$ python3 -q
>>> import numpy as np
>>> import numpy.linalg as la
>>> np.set_printoptions(precision=2, suppress=True, linewidth=160)
>>> W0 = np.load("dump.npy")
>>> W0
array([[1, 0, 0, 0],
       [0, 1, 0, 0],
       [0, 0, 1, 0],
       [0, 0, 0, 1]])
>>> # equal to its transpose
>>> def softmax(z):
...     e = np.exp(z - z.max(axis=-1, keepdims=True))
...     return e / e.sum(axis=-1, keepdims=True)
... 
>>> softmax(W0).sum(axis=1)
array([1., 1., 1., 1.])
>>> softmax(W0[1])
array([0.17, 0.48, 0.17, 0.17])
>>> scores = W0 @ W0.T / np.sqrt(4)
>>> print(softmax(scores))
[[0.35 0.22 0.22 0.22]
 [0.22 0.35 0.22 0.22]
 [0.22 0.22 0.35 0.22]
 [0.22 0.22 0.22 0.35]]
>>> print(softmax(scores).round(6).argmax(axis=1))
[0 1 2 3]
>>> softmax(scores + np.triu(np.full(scores.shape, -np.inf), 1))
array([[1.  , 0.  , 0.  , 0.  ],
       [0.38, 0.62, 0.  , 0.  ],
       [0.27, 0.27, 0.45, 0.  ],
       [0.22, 0.22, 0.22, 0.35]])
>>> print(np.allclose(W0 @ W0.T, W0.T @ W0))
True
>>> (W0 @ W0)[0]
array([1, 0, 0, 0])
>>> np.sort(np.abs(np.fft.fft(W0[0]))), np.sort(la.svd(W0, compute_uv=False))
(array([1., 1., 1., 1.]), array([1., 1., 1., 1.]))
>>> X = np.array([[5.08, -1.08, -4.86, -4.08],
...     [4.89, -1.13, -5.11, -3.85],
...     [-0.05, -0.13, 0.04, -0.03],
...     [5.03, -0.78, -5.04, -4.02],
...     [5.1, -1.25, -4.99, -4.03]])
>>> X
array([[ 5.08, -1.08, -4.86, -4.08],
       [ 4.89, -1.13, -5.11, -3.85],
       [-0.05, -0.13,  0.04, -0.03],
       [ 5.03, -0.78, -5.04, -4.02],
       [ 5.1 , -1.25, -4.99, -4.03]])
>>> t3 = np.stack([W0, 2 * W0, W0[::-1]])
>>> (t3 @ W0.T).shape
(3, 4, 4)
>>> print(np.einsum("bij,cij->bc", t3, t3))
[[ 4  8  0]
 [ 8 16  0]
 [ 0  0  4]]
>>> la.matrix_rank(t3.reshape(3, -1))
np.int64(2)
>>> la.matrix_rank(t3)
array([4, 4, 4])
>>> la.det(t3)
array([ 1., 16.,  1.])
>>> print(la.norm(t3, axis=(1, 2)))
[2. 4. 2.]
>>> m1 = np.load("layer15.npy")
>>> print(m1)
[[ 1.    0.    0.    0.    0.  ]
 [ 0.    1.    0.    0.    0.  ]
 [ 0.    0.   -0.28  0.96  0.  ]
 [ 0.    0.   -0.96 -0.28  0.  ]
 [ 0.    0.    0.    0.    1.  ]]
>>> f = np.array([0, -1])
>>> np.array([np.convolve(row, f, "same") for row in X])
array([[ 0.  , -5.08,  1.08,  4.86],
       [ 0.  , -4.89,  1.13,  5.11],
       [ 0.  ,  0.05,  0.13, -0.04],
       [ 0.  , -5.03,  0.78,  5.04],
       [ 0.  , -5.1 ,  1.25,  4.99]])
>>> np.convolve(X[4], f)
array([ 0.  , -5.1 ,  1.25,  4.99,  4.03])
>>> m1 @ m1
array([[ 1.  ,  0.  ,  0.  ,  0.  ,  0.  ],
       [ 0.  ,  1.  ,  0.  ,  0.  ,  0.  ],
       [ 0.  ,  0.  , -0.84, -0.54,  0.  ],
       [ 0.  ,  0.  ,  0.54, -0.84,  0.  ],
       [ 0.  ,  0.  ,  0.  ,  0.  ,  1.  ]])
>>> np.sort(la.eigvals(m1).real)
array([-0.28, -0.28,  1.  ,  1.  ,  1.  ])
>>> (m1 != 0).astype(int)
array([[1, 0, 0, 0, 0],
       [0, 1, 0, 0, 0],
       [0, 0, 1, 1, 0],
       [0, 0, 1, 1, 0],
       [0, 0, 0, 0, 1]])
>>> t3 = np.stack([m1, 5 * m1, m1[::-1]])
>>> (t3 @ m1.T).shape
(3, 5, 5)
>>> np.einsum("bij,cij->bc", t3, t3)
array([[  5.,  25.,   1.],
       [ 25., 125.,   5.],
       [  1.,   5.,   5.]])
>>> print(la.norm(t3, axis=(1, 2)))
[ 2.24 11.18  2.24]
>>> t3.shape
(3, 5, 5)
>>> la.det(t3)
array([   1., 3125.,    1.])
>>> la.matrix_rank(t3)
array([5, 5, 5])
>>> K = np.load("mat.npy")
>>> K
array([[0.47, 0.13, 0.47, 0.13],
       [0.13, 0.03, 0.13, 0.03],
       [0.47, 0.13, 0.47, 0.13],
       [0.13, 0.03, 0.13, 0.03]])
>>> # symmetric, so the eigenvalues are real
>>> ev, evecs = la.eigh(K)
>>> np.unique(ev.round(6) + 0, return_counts=True)[1]
array([3, 1])
>>> M2 = np.array([[1, 2], [1, -1]])
>>> J = np.block([[np.zeros((2, 2)), M2], [M2.T, np.zeros((2, 2))]])
>>> J
array([[ 0.,  0.,  1.,  2.],
       [ 0.,  0.,  1., -1.],
       [ 1.,  1.,  0.,  0.],
       [ 2., -1.,  0.,  0.]])
>>> ev, evecs = la.eigh(J)
>>> np.abs(evecs[:, -1]).round(6).argmax()
np.int64(0)
>>> np.abs(evecs[:, -1])
array([0.68, 0.2 , 0.2 , 0.68])
>>> la.svd(J, compute_uv=False)
array([2.3, 2.3, 1.3, 1.3])
>>> [round(float(la.det(J[:i, :i])), 2) + 0 for i in range(1, 5)]
[0.0, 0.0, 0.0, 9.0]
>>> np.round(la.eigvalsh(J).min(), 2)
np.float64(-2.3)
>>> print(la.matrix_power(J, 4))
[[26. -7.  0.  0.]
 [-7.  5.  0.  0.]
 [ 0.  0.  5.  7.]
 [ 0.  0.  7. 26.]]
>>> assert J == J.T
Traceback (most recent call last):
  File "<python-input-55>", line 1, in <module>
    assert J == J.T
           ^^^^^^^^
ValueError: The truth value of an array with more than one element is ambiguous. Use a.any() or a.all()
>>> (J + J.T) / 2
array([[ 0.,  0.,  1.,  2.],
       [ 0.,  0.,  1., -1.],
       [ 1.,  1.,  0.,  0.],
       [ 2., -1.,  0.,  0.]])
>>> feats = np.array([[6, 6, 12, 0], [4, 4, 8, 0], [8, 8, 16, 0], [3, 3, 6, 0]])
>>> # rows and columns are dependent
>>> feats[0] @ feats[1]
np.int64(144)
>>> round(float(la.norm(feats, "nuc")), 2)
27.39
>>> np.round(la.norm(feats, 2), 2)
np.float64(27.39)
>>> print(round(float(la.norm(feats[0] - feats[1])), 2))
4.9
>>> la.norm(feats, axis=0)
array([11.18, 11.18, 22.36,  0.  ])
>>> M2 = np.array([[-2, 2], [-6, -5]])
>>> A = np.kron(np.eye(2, dtype=int), M2)
>>> A
array([[-2,  2,  0,  0],
       [-6, -5,  0,  0],
       [ 0,  0, -2,  2],
       [ 0,  0, -6, -5]])
>>> # splits into 2 blocks
>>> O = A.astype(float).copy()
>>> for j in range(4):
...     O[:, j] -= O[:, :j] @ (O[:, :j].T @ O[:, j])
...     O[:, j] /= la.norm(O[:, j])
... 
>>> np.round(O.T @ O, 2) + 0
array([[1., 0., 0., 0.],
       [0., 1., 0., 0.],
       [0., 0., 1., 0.],
       [0., 0., 0., 1.]])
>>> O
array([[-0.32,  0.95,  0.  ,  0.  ],
       [-0.95, -0.32,  0.  ,  0.  ],
       [ 0.  ,  0.  , -0.32,  0.95],
       [ 0.  ,  0.  , -0.95, -0.32]])
>>> rng = np.random.default_rng(166218)
>>> lab = rng.permutation(4)
>>> lab
array([3, 2, 0, 1])
>>> M2 = A[lab][:, lab]
>>> round(float(la.det(M2)), 2), round(la.det(A[lab]), 2)
(484.0, np.float64(-484.0))
>>> np.sort(np.abs(la.eigvals(M2)))
array([4.69, 4.69, 4.69, 4.69])
>>> np.diag(M2)
array([-5, -2, -2, -5])
>>> print(np.trace(M2))
-14
>>> f = np.array([5, 3, 7, 8])
>>> M2 = A + np.outer(f, np.eye(4)[0])
>>> M2
array([[ 3.,  2.,  0.,  0.],
       [-3., -5.,  0.,  0.],
       [ 7.,  0., -2.,  2.],
       [ 8.,  0., -6., -5.]])
>>> round(float(la.det(M2) / la.det(A)), 2), round(float(1 + la.solve(A, f)[0]), 2)
(-0.41, -0.41)
>>> print(M2 @ M2)
[[  3.  -4.   0.   0.]
 [  6.  19.   0.   0.]
 [ 23.  14.  -8. -14.]
 [-58.  16.  42.  13.]]
>>> M2.inv()
Traceback (most recent call last):
  File "<python-input-85>", line 1, in <module>
    M2.inv()
    ^^^^^^
AttributeError: 'numpy.ndarray' object has no attribute 'inv'
>>> np.trace(M2)
np.float64(-9.0)
>>> np.round(np.abs(la.eigvals(M2)).max(), 2)
np.float64(4.69)
>>> la.determinant(M2)
Traceback (most recent call last):
  File "<python-input-88>", line 1, in <module>
    la.determinant(M2)
    ^^^^^^^^^^^^^^
AttributeError: module 'numpy.linalg' has no attribute 'determinant'
>>> np.allclose(M2, M2.T)
False
>>> la.matrix_power(M2, 4)
array([[ -15.,  -88.,    0.,    0.],
       [ 132.,  337.,    0.,    0.],
       [ 781., -162., -524.,  -70.],
       [ 134., 1332.,  210., -419.]])
>>> W1 = np.array([[-1, -3], [2, -3], [0, 3], [3, -2]])
>>> c = np.array([4, -5])
>>> H = np.maximum(A @ W1 + c, 0)
>>> la.matrix_rank(H)
np.int64(2)
>>> (H > 0).astype(int)
array([[1, 0],
       [0, 1],
       [1, 0],
       [0, 0]])
>>> Z = np.array([[1, 2], [1, 0]])
>>> (H @ Z).round(6).argmax(axis=1)
array([1, 0, 1, 0])
>>> H @ Z
array([[10, 20],
       [28,  0],
       [10, 20],
       [ 0,  0]])
>>> mat = np.loadtxt("m.csv", delimiter=",")
>>> mat
array([[ 0.,  1.,  0., -2.],
       [ 0.,  0., -1.,  3.],
       [ 0.,  0.,  0.,  2.],
       [ 0.,  0.,  0.,  0.]])
>>> # column 3 is much longer than the rest
>>> U, sv, VT = la.svd(mat)
>>> print(sv)
[4.22 1.   0.47 0.  ]
>>> print(np.argmax(sv[:-1] / (sv[1:] + 1e-6)) + 1)
3
>>> M2 = U[:, :3] @ np.diag(sv[:3]) @ VT[:3]
>>> la.matrix_rank(mat, rtol=0.05)
np.int64(3)
>>> round(np.abs(mat - M2).max(), 2)
np.float64(0.0)
>>> round(la.norm(mat - M2) / la.norm(mat), 2)
np.float64(0.0)
>>> la.matrix_rank(M2)
np.int64(3)
>>> f = np.array([2, 0])
>>> np.array([np.convolve(row, f, "same") for row in mat])
array([[ 0.,  2.,  0., -4.],
       [ 0.,  0., -2.,  6.],
       [ 0.,  0.,  0.,  4.],
       [ 0.,  0.,  0.,  0.]])
>>> print(np.cross(mat[1, :3], mat[2, :3]))
[ 0. -0.  0.]
>>> np.correlate(mat[1], mat[2], "full")
array([ 0.,  0., -2.,  6.,  0.,  0.,  0.])
>>> np.polyval(f, mat[1])
array([ 0.,  0., -2.,  6.])
>>> np.argsort(-la.norm(mat, axis=0).round(6), kind="stable")[:3]
array([3, 1, 2])
>>> print(la.cond(mat) > 100)
True
>>> U, sv, VT = la.svd(K)
>>> evecs = VT[:(sv > 1e-8).sum()]
>>> x0 = K[3] + -3 * K[1] + rng.integers(2) * np.eye(4)[1]
>>> x0
array([-0.25,  0.93, -0.25, -0.07])
>>> round(la.norm(x0 - evecs.T @ evecs @ x0), 2)
np.float64(0.98)
>>> la.matrix_rank(np.vstack([K, x0]))
np.int64(2)
>>> r = la.matrix_rank(mat)
>>> r
np.int64(3)
>>> N = la.svd(mat)[2][r:].T
>>> la.matrix_rank(mat.T @ mat), la.matrix_rank(mat @ mat.T)
(np.int64(3), np.int64(3))
>>> [int(la.matrix_rank(np.delete(mat, i, axis=0))) for i in range(4)]
[2, 2, 2, 3]
>>> print(N.shape)
(4, 1)
